$ python3 -q
>>> import numpy as np
>>> import numpy.linalg as la
>>> np.set_printoptions(precision=4, suppress=True, linewidth=200)
>>> def tidy(a):
...     return np.round(a, 4) + 0
... 
>>> M = np.loadtxt("data.csv", delimiter=",")
>>> M
array([[0., 0., 0., 1., 1., 1.],
       [0., 0., 1., 0., 1., 0.],
       [0., 1., 0., 1., 0., 1.],
       [1., 0., 1., 0., 0., 1.],
       [1., 1., 0., 0., 0., 1.],
       [1., 0., 1., 1., 1., 0.]])
>>> # symmetric
>>> vals, vecs = la.eigh(M)
>>> x = np.array([1, 2, 1, 0, 2, 1])
>>> print(tidy(x @ M @ x / (x @ x)), vals[0], tidy(vals[-1]))
2.1818 -2.0 3.1149
>>> tidy(la.eigvalsh(M[1:, 1:]))
array([-2.    , -1.1701,  0.    ,  0.6889,  2.4812])
>>> q, R = la.qr(M)
>>> tidy(q)
array([[ 0.    ,  0.    ,  0.    ,  0.6831, -0.4472, -0.5774],
       [ 0.    ,  0.    ,  0.8452, -0.2928, -0.4472,  0.    ],
       [ 0.    , -0.7746,  0.3381,  0.2928,  0.4472,  0.    ],
       [-0.5774,  0.2582,  0.169 , -0.1952,  0.4472, -0.5774],
       [-0.5774, -0.5164, -0.3381, -0.2928, -0.4472,  0.    ],
       [-0.5774,  0.2582,  0.169 ,  0.488 ,  0.    ,  0.5774]])
>>> np.allclose(R.T @ R, M.T @ M)
True
>>> tidy(np.abs(np.diag(R)))
array([1.7321, 1.291 , 1.1832, 1.4639, 0.8944, 1.1547])
>>> print(q.shape, R.shape)
(6, 6) (6, 6)
>>> vals, vecs = la.eigvalsh(M)
Traceback (most recent call last):
  File "<python-input-16>", line 1, in <module>
    vals, vecs = la.eigvalsh(M)
    ^^^^^^^^^^
ValueError: too many values to unpack (expected 2)
>>> vals, vecs = la.eigh(M)
>>> tidy(vecs.T @ vecs)
array([[1., 0., 0., 0., 0., 0.],
       [0., 1., 0., 0., 0., 0.],
       [0., 0., 1., 0., 0., 0.],
       [0., 0., 0., 1., 0., 0.],
       [0., 0., 0., 0., 1., 0.],
       [0., 0., 0., 0., 0., 1.]])
>>> tidy(la.svd(M, compute_uv=False))
array([3.1149, 2.    , 1.618 , 0.8608, 0.7459, 0.618 ])
>>> print(np.unique(vals.round(6) + 0, return_counts=True)[1])
[1 1 1 1 1 1]
>>> vals.sum(), np.trace(M)
(np.float64(0.0), np.float64(0.0))
>>> tidy(la.eigvalsh(M + 3 * np.eye(6)))
array([1.    , 1.382 , 2.1392, 3.618 , 3.7459, 6.1149])
>>> print(tidy(vecs @ np.diag(vals) @ vecs.T))
[[0. 0. 0. 1. 1. 1.]
 [0. 0. 1. 0. 1. 0.]
 [0. 1. 0. 1. 0. 1.]
 [1. 0. 1. 0. 0. 1.]
 [1. 1. 0. 0. 0. 1.]
 [1. 0. 1. 1. 1. 0.]]
>>> tidy(vals)
array([-2.    , -1.618 , -0.8608,  0.618 ,  0.7459,  3.1149])
>>> def softmax(z):
...     e = np.exp(z - z.max(axis=-1, keepdims=True))
...     return e / e.sum(axis=-1, keepdims=True)
... 
>>> tidy(softmax(M[2]))
array([0.0896, 0.2437, 0.0896, 0.2437, 0.0896, 0.2437])
>>> tidy(softmax(M).sum(axis=1))
array([1., 1., 1., 1., 1., 1.])
>>> tidy(softmax(M[2] + 5))
array([0.0896, 0.2437, 0.0896, 0.2437, 0.0896, 0.2437])
>>> S = M @ M.T / np.sqrt(6)
>>> softmax(S).round(6).argmax(axis=1)
array([0, 1, 2, 3, 4, 5])
>>> try:
...     la.cholesky(M)
... except la.LinAlgError as e:
...     print(e)
... 
Matrix is not positive definite
>>> [round(float(la.det(M[:i, :i])), 2) + 0 for i in range(1, 7)]
[0.0, 0.0, 0.0, 1.0, 2.0, -4.0]
>>> tidy(la.eigvalsh(M).min())
np.float64(-2.0)
>>> feats = np.load("out13.npy")
>>> feats
array([[-0.8   ,  0.9   , -0.7   ,  1.1   ,  1.8   , -1.9   ,  0.1   ],
       [ 0.4   , -0.5   , -0.6   ,  2.3   , -0.3   ,  0.2   , -0.4   ],
       [-1.7   ,  1.    , -1.9   ,  0.4   ,  1.6   , -0.6   ,  1.2   ],
       [ 1.1   ,  1.3   ,  0.1   , -1.3   , -0.1   , -1.2   ,  0.9   ],
       [-2.7   ,  0.9   ,  1.    ,  0.2   , -1.4   , -1.6   , -2.1   ],
       [ 1.6   , -0.1   ,  0.7   ,  0.5   ,  0.8   , -1.1   ,  0.6   ],
       [ 0.7   ,  1.2   , -0.1   , -0.4   ,  0.2   , -1.2   ,  0.2   ],
       [-0.8   ,  0.9   , -0.8   ,  0.1   , -1.1   , -0.1   ,  0.4   ],
       [ 1.5757,  0.0395,  0.6534,  0.534 ,  0.809 , -1.0317,  0.7178]])
>>> T = np.stack([feats, 4 * feats, feats[::-1]])
>>> (T @ feats.T).shape
(3, 9, 9)
>>> A2 = np.c_[feats[:, :2] @ np.array([[0, 2], [1, 2]]), np.array([6, 2, 2, 1, 1, 2, 9, 7, 7])]
>>> print(tidy(A2))
[[ 0.9     0.2     6.    ]
 [-0.5    -0.2     2.    ]
 [ 1.     -1.4     2.    ]
 [ 1.3     4.8     1.    ]
 [ 0.9    -3.6     1.    ]
 [-0.1     3.      2.    ]
 [ 1.2     3.8     9.    ]
 [ 0.9     0.2     7.    ]
 [ 0.0395  3.2304  7.    ]]
>>> print(tidy(la.lstsq(feats, A2[:, 0])[0]))
[0. 1. 0. 0. 0. 0. 0.]
>>> w1 = np.array([[1, 0], [2, 1], [1, 0]])
>>> b = np.array([2, -1])
>>> H = np.maximum(A2 @ w1 + b, 0)
>>> (H > 0).astype(int)
array([[1, 0],
       [1, 0],
       [1, 0],
       [1, 1],
       [0, 0],
       [1, 1],
       [1, 1],
       [1, 0],
       [1, 1]])
>>> C = np.array([[1, 1, 0], [0, 1, 1]])
>>> (H @ C).round(6).argmax(axis=1)
array([0, 0, 0, 1, 0, 1, 1, 0, 1])
>>> x = np.array([3, 5, 5, 4, 2, 2, 5])
>>> y = feats @ x
>>> tidy(y)
array([  3.3   ,   2.7   ,   0.    ,   7.    , -14.3   ,  12.2   ,   5.    ,  -1.9   ,  13.4712])
>>> rng = np.random.default_rng(60018)
>>> y = y + 0.05 * rng.normal(size=9)
>>> tidy(y)
array([  3.255 ,   2.6608,   0.0275,   6.9521, -14.2336,  12.1555,   4.9698,  -1.956 ,  13.3974])
>>> b, *_ = la.lstsq(feats, y)
>>> print(tidy(la.norm(y - feats @ b)))
0.0535
>>> tidy(b)
array([2.9783, 4.9577, 4.983 , 3.9649, 2.0111, 1.9914, 4.9715])
>>> proj = feats @ la.solve(feats.T @ feats, feats.T)
>>> tidy(np.trace(proj))
np.float64(7.0)
>>> tidy(proj @ feats[:, 6])
array([ 0.1   , -0.4   ,  1.2   ,  0.9   , -2.1   ,  0.6   ,  0.2   ,  0.4   ,  0.7178])
>>> tidy(la.eigvalsh(proj))
array([0., 0., 1., 1., 1., 1., 1., 1., 1.])
>>> X = np.array([[-1, 1, 6, 8, 7, 5, 7, -7, -7, -7],
...     [-4, 3, -9, 7, 9, -7, -7, 1, -2, 5],
...     [-5, 7, -8, 4, -2, -4, -1, 9, 1, 9],
...     [5, 7, 8, 7, 2, 1, 0, 0, 4, 4],
...     [1, 0, -4, 7, 2, 2, -2, -8, -6, -1],
...     [2, -5, -6, 1, -5, 1, -2, 0, 1, -3]]) * (rng.random((6, 10)) < 0.3)
>>> X
array([[ 0,  0,  0,  8,  0,  0,  0,  0,  0,  0],
       [ 0,  0,  0,  0,  0,  0,  0,  0,  0,  5],
       [ 0,  0,  0,  0, -2,  0,  0,  9,  0,  0],
       [ 5,  7,  0,  0,  0,  1,  0,  0,  0,  4],
       [ 1,  0, -4,  7,  0,  0,  0,  0,  0, -1],
       [ 0,  0,  0,  1,  0,  1, -2,  0,  0,  0]])
>>> x = np.array([0, 0, 0, 2, 1, 1, 0, 1, 1, 1])
>>> a = np.maximum(X @ x, 0)
>>> a
array([16,  5,  7,  5, 13,  3])
>>> print(X.T @ a)
[ 38  35 -52 222 -14   8  -6  63   0  32]
>>> A2 = np.array([[-5, -3, 4],
...     [1, -4, 4],
...     [2, 4, 3],
...     [1, 5, -5],
...     [4, 4, 3],
...     [-3, 2, -1],
...     [3, -5, 4],
...     [-4, 1, -1],
...     [0, -2, -2],
...     [-4, 0, 0]])
>>> np.vstack([X, A2.T]).shape
(9, 10)
>>> print(np.einsum("ik,kj->ij", X, A2))
[[  8  40 -40]
 [-20   0   0]
 [-44   1 -15]
 [-37 -41  47]
 [ -2  16 -43]
 [ -8  17 -14]]
>>> print(X @ A2)
[[  8  40 -40]
 [-20   0   0]
 [-44   1 -15]
 [-37 -41  47]
 [ -2  16 -43]
 [ -8  17 -14]]
>>> A = np.load("arr.npy")
>>> print(A)
[[  0.3  -1.3   0.7  -2.2  -0.9   0.2]
 [  0.2   0.4   1.7  -1.9  -0.1  -0.6]
 [ -0.3   0.1   0.3   0.9  -1.1   0.8]
 [ -0.2  -0.4   1.5   0.3  -0.2   0.3]
 [ -0.2   1.   -0.8   0.2  -0.4   0. ]
 [-14.   32.  -28.   22.  -36.   34. ]
 [ -0.9  -1.3   0.6  -1.5   0.9   0.8]
 [ -0.8  -1.7  -0.8  -0.8   1.3   1.5]
 [ -0.9   0.1  -0.4  -0.1  -1.    1.4]
 [ -0.6  -0.1   0.5   0.8  -1.3  -0.8]
 [  0.6   0.7  -1.    0.4   0.1  -0.8]
 [ -2.7  -0.6   0.4   0.2  -0.1  -0.1]
 [  1.    0.4  -0.5   0.4   0.   -1.2]
 [  1.3  -0.3   0.5  -0.1   0.7  -0.8]
 [  1.6   0.6  -1.   -2.5   0.6   0.4]
 [ -0.6  -0.8  -0.1   0.2  -2.6   0.5]
 [  1.5  -0.3  -1.   -0.6   0.9   1.7]
 [ -2.5  -0.8  -1.1  -1.3  -0.4  -0.1]
 [  0.1  -1.5   0.3  -0.9  -0.7  -0.7]
 [  0.6   0.6  -0.8  -0.2  -1.5  -0.2]
 [ -2.    0.8   0.2  -0.1   0.3  -0.4]
 [ -1.7   0.   -0.8  -0.8   0.   -0.3]
 [ -0.8  -0.4   0.4   0.2  -1.4  -1.5]
 [ -1.1  -2.3   0.9  -0.6  -0.4  -0.5]
 [  0.1   0.4   1.5   0.5  -1.1   0.6]
 [ -0.1   0.1  -0.3  -0.8  -1.5  -1.6]
 [ -0.1   1.    0.6  -0.6  -0.2  -1. ]
 [ -0.7  -0.5  -0.1  -0.9   0.3   0.1]
 [ -0.3  -0.6  -0.4   0.4   0.1   1.7]
 [  2.4  -0.8   2.2   1.9  -1.8   0. ]
 [  2.3  -0.5   1.    0.8  -1.2   0.3]
 [  0.9  -1.5   1.1  -1.7   2.2   1.8]
 [ -0.3   0.1  -2.    0.4   1.6   0.1]]
>>> x = np.array([4, 3, 8, 0, 3, 2])
>>> a = np.maximum(A @ x, 0)
>>> tidy(np.tanh(A @ x))
array([ 0.537 ,  1.    , -0.1974,  1.    , -1.    , -1.    ,  0.9217, -1.    , -1.    , -0.9996, -0.9999, -1.    , -0.8337,  1.    ,  0.9926, -1.    ,  0.9967, -1.    , -0.9999, -1.    , -0.9992,
       -1.    , -1.    , -1.    ,  1.    , -1.    ,  0.9999, -0.9993, -0.9866,  1.    ,  1.    ,  1.    , -1.    ])
>>> tidy(a)
array([ 0.6, 14.1,  0. , 10. ,  0. ,  0. ,  1.6,  0. ,  0. ,  0. ,  0. ,  0. ,  0. ,  8.8,  2.8,  0. ,  3.2,  0. ,  0. ,  0. ,  0. ,  0. ,  0. ,  0. , 11.5,  0. ,  4.8,  0. ,  0. , 19.4, 12.7, 18.1,
        0. ])
>>> tidy(np.maximum(A @ (3 * x), 0))
array([ 1.8, 42.3,  0. , 30. ,  0. ,  0. ,  4.8,  0. ,  0. ,  0. ,  0. ,  0. ,  0. , 26.4,  8.4,  0. ,  9.6,  0. ,  0. ,  0. ,  0. ,  0. ,  0. ,  0. , 34.5,  0. , 14.4,  0. ,  0. , 58.2, 38.1, 54.3,
        0. ])
